>>> import numpy as np
>>> from numpy import linalg as LA
>>> np.set_printoptions(precision=2, suppress=True, linewidth=120, legacy="1.25")
>>> A = np.loadtxt("dump.csv", delimiter=",")
>>> A
array([[ 6.,  7.,  6.,  1.,  2.,  0., -2.,  7.,  5.,  0., -2.,  0.,  2.,  5.],
       [ 1.,  2.,  1., -4., -3., -5., -7.,  2.,  0., -5., -7., -5., -3.,  0.],
       [ 2.,  3.,  2., -3., -2., -4., -6.,  3.,  1., -4., -6., -4., -2.,  1.],
       [ 3.,  4.,  3., -2., -1., -3., -5.,  4.,  2., -3., -5., -3., -1.,  2.],
       [ 5.,  6.,  5.,  0.,  1., -1., -3.,  6.,  4., -1., -3., -1.,  1.,  4.],
       [ 5.,  6.,  5.,  0.,  1., -1., -3.,  6.,  4., -1., -3., -1.,  1.,  4.],
       [ 5.,  6.,  5.,  0.,  1., -1., -3.,  6.,  4., -1., -3., -1.,  1.,  4.],
       [ 3.,  4.,  3., -2., -1., -3., -5.,  4.,  2., -3., -5., -3., -1.,  2.],
       [ 5.,  6.,  5.,  0.,  1., -1., -3.,  6.,  4., -1., -3., -1.,  1.,  4.],
       [ 2.,  3.,  2., -3., -2., -4., -6.,  3.,  1., -4., -6., -4., -2.,  1.],
       [ 0.,  1.,  0., -5., -4., -6., -8.,  1., -1., -6., -8., -6., -4., -1.],
       [ 0.,  1.,  0., -5., -4., -6., -8.,  1., -1., -6., -8., -6., -4., -1.],
       [ 4.,  5.,  4., -1.,  0., -2., -4.,  5.,  3., -2., -4., -2.,  0.,  3.],
       [ 2.,  3.,  2., -3., -2., -4., -6.,  3.,  1., -4., -6., -4., -2.,  1.]])
>>> # rows 4 and 5 are equal
>>> r = LA.matrix_rank(A)
>>> print(r)
2
>>> N = LA.svd(A)[2][r:].T
>>> print([int(LA.matrix_rank(A[:, :j + 1])) for j in range(14)])
[1, 2, 2, 2, 2, 2, 2, 2, 2, 2, 2, 2, 2, 2]
>>> [int(LA.matrix_rank(A[:i])) for i in range(1, len(A) + 1)]
[1, 2, 2, 2, 2, 2, 2, 2, 2, 2, 2, 2, 2, 2]
>>> [int(LA.matrix_rank(np.delete(A, i, axis=0))) for i in range(14)]
[2, 2, 2, 2, 2, 2, 2, 2, 2, 2, 2, 2, 2, 2]
>>> np.allclose(A @ N, 0)
True
>>> np.argsort(-LA.norm(A, axis=0).round(6), kind="stable")[:3]
array([ 6, 10,  1])
>>> LA.matrix_rank(A, rtol=0.1)
2
>>> LA.cond(A) > 100
True
>>> Uu, s, Vh = LA.svd(A)
>>> np.argmax(s[:-1] / (s[1:] + 1e-6)) + 1
2
>>> s.round(2) + 0
array([44.43, 26.53,  0.  ,  0.  ,  0.  ,  0.  ,  0.  ,  0.  ,  0.  ,  0.  ,  0.  ,  0.  ,  0.  ,  0.  ])
>>> other = Uu[:, :2] @ np.diag(s[:2]) @ Vh[:2]
>>> round(float(np.abs(A - other).max()), 2)
0.0
>>> round(LA.norm(A - other, 2), 2), np.round(s[2], 2)
(0.0, 0.0)
>>> round(float(LA.norm(A - other) / LA.norm(A)), 2)
0.0
>>> T = np.stack([A, 4 * A, A[::-1]])
>>> T.shape
(3, 14, 14)
>>> LA.det(T)
array([0., 0., 0.])
>>> LA.matrix_rank(T)
array([2, 2, 2])
>>> np.einsum("bij,cij->bc", T, T)
array([[ 2678., 10712.,  1964.],
       [10712., 42848.,  7856.],
       [ 1964.,  7856.,  2678.]])
>>> Uu, s, Vh = LA.svd(A)
>>> V = Vh[:(s > 1e-8).sum()]
>>> rng = np.random.default_rng(80221)
>>> x0 = A[5] + 5 * A[9] + rng.integers(2) * np.eye(14)[7]
>>> x0
array([ 15.,  21.,  15., -15.,  -9., -21., -33.,  22.,   9., -21., -33., -21.,  -9.,   9.])
>>> LA.matrix_rank(np.vstack([A, x0]))
3
>>> np.round(LA.norm(x0 - V.T @ V @ x0), 2)
0.89
